% ipython --no-banner

In [1]: import numpy as np

In [2]: from numpy import linalg as LA

In [3]: np.set_printoptions(precision=3, suppress=True, linewidth=100, floatmode="fixed")

In [4]: X = np.load("dump.npy")

In [5]: X
Out[5]: 
array([[-2.107, -0.726, -8.026],
       [-1.918, -0.586, -7.378],
       [-0.772,  0.098, -3.059],
       [-0.744,  0.108, -2.939],
       [-0.279,  0.084, -0.821],
       [-0.220,  0.055, -0.589],
       [-0.167,  0.032, -0.412],
       [-0.088,  0.008, -0.195],
       [ 0.150,  0.019,  0.266],
       [ 0.169,  0.024,  0.296],
       [ 0.185,  0.028,  0.321],
       [ 0.407,  0.113,  0.641],
       [ 1.396,  0.732,  1.911],
       [ 1.757,  1.002,  2.373],
       [ 2.114,  1.279,  2.834],
       [ 3.296,  2.248,  4.396],
       [ 3.422,  2.355,  4.566],
       [ 5.057,  3.772,  6.812],
       [ 5.207,  3.905,  7.022],
       [ 5.733,  4.372,  7.762],
       [ 6.221,  4.809,  8.455],
       [ 8.206,  6.610, 11.318],
       [ 9.877,  8.149, 13.780],
       [10.886,  9.085, 15.285]])

In [6]: basis = X[[12, 5]].astype(float)

In [7]: for _ in range(7):
   ...:     labels = LA.norm(X[:, None] - basis, axis=-1).argmin(axis=1)
   ...:     basis = np.array([X[labels == j].mean(axis=0) for j in range(2)])
   ...: 

In [8]: labels
Out[8]: array([1, 1, 1, 1, 1, 1, 1, 1, 1, 1, 1, 1, 1, 1, 1, 0, 0, 0, 0, 0, 0, 0, 0, 0])

In [9]: basis[1] - basis[0]
Out[9]: array([-6.442, -4.883, -9.807])

In [10]: Uu, sv, Vt = LA.svd(X, full_matrices=False)

In [11]: np.round(Uu.T @ X @ Vt.T, 3) + 0
Out[11]: 
array([[40.856,  0.000,  0.000],
       [ 0.000,  5.813,  0.000],
       [ 0.000,  0.000,  0.877]])

In [12]: np.round(Uu.T @ Uu, 3) + 0
Out[12]: 
array([[1.000, 0.000, 0.000],
       [0.000, 1.000, 0.000],
       [0.000, 0.000, 1.000]])

In [13]: np.round(Vt @ Vt.T, 3) + 0
Out[13]: 
array([[1.000, 0.000, 0.000],
       [0.000, 1.000, 0.000],
       [0.000, 0.000, 1.000]])

In [14]: np.abs(Vt[0])
Out[14]: array([0.515, 0.398, 0.759])

In [15]: Xc = (X - X.mean(axis=0)) / X.std(axis=0)

In [16]: Xc.std(axis=0)
Out[16]: array([1.000, 1.000, 1.000])

In [17]: np.argwhere(np.abs(Xc) > 2)
Out[17]: 
array([[22,  0],
       [22,  1],
       [23,  0],
       [23,  1],
       [23,  2]])

In [18]: b = LA.lstsq(np.delete(Xc, 0, axis=1), Xc[:, 0])[0]

In [19]: round(float(1 - np.var(Xc[:, 0] - np.delete(Xc, 0, axis=1) @ b)), 3)
Out[19]: 0.997

In [20]: b
Out[20]: array([0.616, 0.396])

In [21]: dist = LA.norm(X[:, None] - X[None], axis=-1)

In [22]: dist.shape
Out[22]: (24, 24)

In [23]: dist[:5, :5]
Out[23]: 
array([[0.000, 0.689, 5.209, 5.332, 7.477],
       [0.689, 0.000, 4.521, 4.644, 6.792],
       [5.209, 4.521, 0.000, 0.124, 2.292],
       [5.332, 4.644, 0.124, 0.000, 2.169],
       [7.477, 6.792, 2.292, 2.169, 0.000]])

In [24]: dist[11].round(6).argsort(kind="stable")[:4]
Out[24]: array([11, 10,  9,  8])

In [25]: K = np.load("out0.npy")

In [26]: K
Out[26]: 
array([[2, 0, 2, 2, 2],
       [0, 2, 0, 2, 2],
       [2, 0, 2, 0, 2],
       [2, 2, 0, 2, 0],
       [2, 2, 2, 0, 2]])

In [27]: ev, V = LA.eig(K)

In [28]: np.sort(LA.eigvals(K.T))
Out[28]: array([-2.000, -0.340,  2.000,  3.378,  6.962])

In [29]: np.round(K @ V[:, 0] - ev[0] * V[:, 0], 3) + 0
Out[29]: array([0.000, 0.000, 0.000, 0.000, 0.000])

In [30]: np.sort(LA.eigvals(K @ K))
Out[30]: array([ 0.116,  4.000,  4.000, 11.409, 48.475])

In [31]: np.sort(LA.eigvals(LA.inv(K)))
Out[31]: array([-2.940, -0.500,  0.144,  0.296,  0.500])

In [32]: np.all(LA.eigvalsh(K) > 0)
Out[32]: np.False_

In [33]: [round(float(LA.det(K[:i, :i])), 2) + 0 for i in range(1, 6)]
Out[33]: [2.0, 4.0, 0.0, -16.0, 32.0]

In [34]: round(LA.eigvalsh(K).min(), 3)
Out[34]: np.float64(-2.0)

In [35]: np.round(np.abs(LA.eigvals(K)).max(), 3)
Out[35]: np.float64(6.962)

In [36]: np.allclose(K, K.T)
Out[36]: True

In [37]: np.allclose(K @ K.T, K.T @ K)
Out[37]: True

In [38]: round(LA.det(K), 3)
Out[38]: np.float64(32.0)

In [39]: ev, V = LA.eigh(K)

In [40]: np.unique(ev.round(6) + 0, return_counts=True)[1]
Out[40]: array([1, 1, 1, 1, 1])

In [41]: np.abs(V[:, -1]).round(6).argmax()
Out[41]: np.int64(0)

In [42]: np.round(V.T @ K @ V, 3) + 0
Out[42]: 
array([[-2.000,  0.000,  0.000,  0.000,  0.000],
       [ 0.000, -0.340,  0.000,  0.000,  0.000],
       [ 0.000,  0.000,  2.000,  0.000,  0.000],
       [ 0.000,  0.000,  0.000,  3.378,  0.000],
       [ 0.000,  0.000,  0.000,  0.000,  6.962]])

In [43]: round(float(ev.sum()), 3), np.trace(K)
Out[43]: (10.0, np.int64(10))

In [44]: np.round(V.T @ V, 3) + 0
Out[44]: 
array([[1.000, 0.000, 0.000, 0.000, 0.000],
       [0.000, 1.000, 0.000, 0.000, 0.000],
       [0.000, 0.000, 1.000, 0.000, 0.000],
       [0.000, 0.000, 0.000, 1.000, 0.000],
       [0.000, 0.000, 0.000, 0.000, 1.000]])

In [45]: (ev > 1e-8).sum(), (ev < -1e-8).sum()
Out[45]: (np.int64(3), np.int64(2))

In [46]: J = np.load("layer18.npy")

In [47]: J
Out[47]: 
array([[-2.000,  3.000,  1.000],
       [ 0.000,  1.000,  1.000],
       [ 0.000,  0.000,  1.000]])

In [48]: W = np.array([[1, 4], [-4, 4], [-2, -1]])

In [49]: b = np.array([2, 0])

In [50]: act = np.maximum(J @ W + b, 0)

In [51]: (act > 0).astype(int)
Out[51]: 
array([[0, 1],
       [0, 1],
       [0, 0]])

In [52]: (act > 0).mean(axis=0)
Out[52]: array([0.000, 0.667])

In [53]: basis = np.array([[-3, -1], [-1, 0]])

In [54]: (act @ basis).round(6).argmax(axis=1)
Out[54]: array([1, 1, 0])

In [55]: W @ basis
Out[55]: 
array([[-7, -1],
       [ 8,  4],
       [ 7,  2]])

In [56]: np.abs(J).max()
Out[56]: np.float64(3.0)

In [57]: LA.svd(J, compute_uv=False)
Out[57]: array([3.914, 1.228, 0.416])

In [58]: J.mean(axis=0)
Out[58]: array([-0.667,  1.333,  1.000])

In [59]: J - J[0]
Out[59]: 
array([[ 0.000,  0.000,  0.000],
       [ 2.000, -2.000,  0.000],
       [ 2.000, -3.000,  0.000]])

In [60]: np.unravel_index(np.abs(J).argmax(), J.shape)
Out[60]: (np.int64(0), np.int64(1))

In [61]: LA.matrix_rank(J)
Out[61]: np.int64(3)

In [62]: x = np.array([-3, -5, -2])

In [63]: J @ (2 * x)
Out[63]: array([-22.000, -14.000,  -4.000])

In [64]: (J * x).sum(axis=1)
Out[64]: array([-11.000,  -7.000,  -2.000])

In [65]: LA.norm(J @ x) <= LA.norm(J, 2) * LA.norm(x) + 1e-9
Out[65]: np.True_

In [66]: J @ x
Out[66]: array([-11.000,  -7.000,  -2.000])

In [67]: J @ np.ones(3)
Out[67]: array([2.000, 2.000, 1.000])

In [68]: J * x
Out[68]: 
array([[  6.000, -15.000,  -2.000],
       [ -0.000,  -5.000,  -2.000],
       [ -0.000,  -0.000,  -2.000]])

In [69]: np.prod(np.diag(J)), round(float(LA.det(J)), 3)
Out[69]: (np.float64(-2.0), -2.0)

In [70]: np.sort(LA.eigvals(J))
Out[70]: array([-2.000,  1.000,  1.000])

In [71]: x = np.array([-3, -2, 2])

In [72]: y = J @ x

In [73]: b, lr = np.zeros(3), 1 / LA.norm(J, 2) ** 2

In [74]: for i in range(40):
    ...:     b -= lr * J.T @ (J @ b - y)
    ...:     if i % 10 == 0: print(i, round(LA.norm(J @ b - y), 3))
    ...: 
0 1.858
10 1.506
20 1.321
30 1.176

In [75]: round(LA.cond(J), 3)
Out[75]: np.float64(9.403)

In [76]: b
Out[76]: array([-1.059, -0.518,  1.271])

In [77]: feats = np.load("block17.npy")

In [78]: feats
Out[78]: 
array([[ 2,  3,  4,  5,  6],
       [ 7,  8,  9, 10, 11],
       [12, 13, 14, 15, 16],
       [17, 18, 19, 20, 21]])

In [79]: gram = feats.T @ feats

In [80]: np.round(LA.eigvalsh(gram)[::-1], 3) + 0
Out[80]: array([3302.430,    7.570,    0.000,    0.000,    0.000])

In [81]: (feats @ feats.T).shape
Out[81]: (4, 4)

In [82]: LA.matrix_rank(gram)
Out[82]: np.int64(2)

In [83]: gram
Out[83]: 
array([[486, 524, 562, 600, 638],
       [524, 566, 608, 650, 692],
       [562, 608, 654, 700, 746],
       [600, 650, 700, 750, 800],
       [638, 692, 746, 800, 854]])

In [84]: x = np.array([2, 2, 2, 1, 3])

In [85]: h1 = np.maximum(feats @ x, 0)

In [86]: np.tanh(feats @ x)
Out[86]: array([1.000, 1.000, 1.000, 1.000])

In [87]: feats * (h1 > 1e-9)[:, None]
Out[87]: 
array([[ 2,  3,  4,  5,  6],
       [ 7,  8,  9, 10, 11],
       [12, 13, 14, 15, 16],
       [17, 18, 19, 20, 21]])

In [88]: feats.T @ h1
Out[88]: array([5658, 6122, 6586, 7050, 7514])

In [89]: h1
Out[89]: array([ 41,  91, 141, 191])

In [90]: arr = np.loadtxt("mat.csv", delimiter=",")

In [91]: arr
Out[91]: 
array([[ 2.000,  6.000, -2.000, -6.000],
       [ 6.000,  4.000, -6.000, -4.000],
       [-1.000, -3.000,  5.000, 15.000],
       [-3.000, -2.000, 15.000, 10.000]])

In [92]: x = np.array([5, 9, 4, 2])

In [93]: y = arr @ x

In [94]: b, lr = np.zeros(4), 1 / LA.norm(arr, 2) ** 2

In [95]: for i in range(20):
    ...:     b -= lr * arr.T @ (arr @ b - y)
    ...:     if i % 5 == 0: print(i, round(LA.norm(arr @ b - y), 3))
    ...: 
0 67.942
5 48.495
10 34.86
15 25.18

In [96]: np.round(LA.cond(arr), 3)
Out[96]: np.float64(11.785)

In [97]: b
Out[97]: array([4.054, 6.080, 3.525, 1.162])

In [98]: ev, V = LA.eig(arr)

In [99]: np.round(np.prod(ev), 3)
Out[99]: np.float64(3136.0)

In [100]: np.sort(LA.eigvals(LA.inv(arr)))
Out[100]: array([-0.451, -0.117,  0.040,  0.153])

In [101]: Q, V = LA.qr(arr[:, :3])[0], LA.qr(arr[:, 3:])[0]

In [102]: sv = LA.svd(Q.T @ V, compute_uv=False)

In [103]: (sv > 0.9).sum()
Out[103]: np.int64(1)

In [104]: sv
Out[104]: array([0.913])

In [105]: round(float(LA.eigvals(arr).sum().real), 3)
Out[105]: 21.0

In [106]: np.einsum("ii->", arr)
Out[106]: np.float64(21.0)

In [107]: LA.eigvals(arr)
Out[107]: array([25.257,  6.533, -2.217, -8.572])

In [108]: round(LA.det(2 * arr), 3), round(LA.det(arr), 3)
Out[108]: (np.float64(50176.0), np.float64(3136.0))

In [109]: np.round(LA.det(arr.T), 3)
Out[109]: np.float64(3136.0)

In [110]: M = np.load("m.npy")

In [111]: M
Out[111]: 
array([[ 0,  3, -1],
       [-3,  1,  3],
       [ 1, -3, -1]])

In [112]: x = np.array([2, 3, 0, 0, 2])

In [113]: h1 = np.maximum(K @ x, 0)

In [114]: h1
Out[114]: array([ 8, 10,  8, 10, 14])

In [115]: W0 = np.load("test4.npy")

In [116]: W0
Out[116]: 
array([[  3.854, -11.277, -18.842,   3.996],
       [  2.009,  -3.686,  -6.534,   3.179],
       [  1.537,  -2.274,  -4.179,   2.705],
       [  1.320,  -1.712,  -3.228,   2.443],
       [  0.899,  -0.806,  -1.658,   1.845],
       [  0.370,  -0.080,  -0.306,   0.885],
       [  0.004,   0.003,   0.003,   0.011],
       [  0.172,   0.315,   0.387,   0.588],
       [  1.039,   3.158,   4.217,   4.177],
       [  1.438,   4.885,   6.609,   6.037]])

In [117]: def softmax(z):
     ...:     e = np.exp(z - z.max(axis=-1, keepdims=True))
     ...:     return e / e.sum(axis=-1, keepdims=True)
     ...: 

In [118]: softmax(W0[3] + 2)
Out[118]: array([0.242, 0.012, 0.003, 0.744])

In [119]: att = W0 @ W0.T / np.sqrt(4)

In [120]: np.round(softmax(att + np.triu(np.full(att.shape, -np.inf), 1)), 3) + 0
Out[120]: 
array([[1.000, 0.000, 0.000, 0.000, 0.000, 0.000, 0.000, 0.000, 0.000, 0.000],
       [1.000, 0.000, 0.000, 0.000, 0.000, 0.000, 0.000, 0.000, 0.000, 0.000],
       [1.000, 0.000, 0.000, 0.000, 0.000, 0.000, 0.000, 0.000, 0.000, 0.000],
       [1.000, 0.000, 0.000, 0.000, 0.000, 0.000, 0.000, 0.000, 0.000, 0.000],
       [1.000, 0.000, 0.000, 0.000, 0.000, 0.000, 0.000, 0.000, 0.000, 0.000],
       [0.894, 0.050, 0.024, 0.018, 0.009, 0.004, 0.000, 0.000, 0.000, 0.000],
       [0.140, 0.143, 0.144, 0.144, 0.144, 0.143, 0.143, 0.000, 0.000, 0.000],
       [0.003, 0.068, 0.112, 0.134, 0.169, 0.177, 0.143, 0.194, 0.000, 0.000],
       [0.000, 0.000, 0.000, 0.000, 0.000, 0.000, 0.000, 0.000, 1.000, 0.000],
       [0.000, 0.000, 0.000, 0.000, 0.000, 0.000, 0.000, 0.000, 0.000, 1.000]])

In [121]: dist = LA.norm(W0[:, None] - W0[None], axis=-1)

In [122]: LA.norm(W0 - W0.mean(axis=0), axis=1)
Out[122]: array([19.575,  4.983,  2.166,  1.053,  1.133,  3.004,  3.885,  3.851,  8.017, 11.342])

In [123]: LA.norm(W0, axis=1)
Out[123]: array([22.649,  8.392,  5.684,  4.589,  2.759,  1.010,  0.013,  0.791,  6.803, 10.298])

In [124]: dist[8]
Out[124]: array([27.350, 12.820, 10.119,  9.068,  7.463,  6.498,  6.792,  6.031,  0.000,  3.511])

In [125]: dist.shape
Out[125]: (10, 10)

In [126]: mat = np.loadtxt("a.csv", delimiter=",")

In [127]: mat
Out[127]: 
array([[ 16.000,   3.000,   1.000,   2.000],
       [  3.000, -13.000,   3.000,   2.000],
       [  3.000,   3.000,  15.000,   1.000],
       [  1.000,   0.000,   3.000,  -8.000]])

In [128]: Q, V = LA.qr(mat[:, :2])[0], LA.qr(mat[:, 2:])[0]

In [129]: sv = LA.svd(Q.T @ V, compute_uv=False)

In [130]: np.degrees(np.arccos(sv.clip(0, 1)))
Out[130]: array([67.697, 82.280])

In [131]: (sv > 0.9).sum()
Out[131]: np.int64(0)
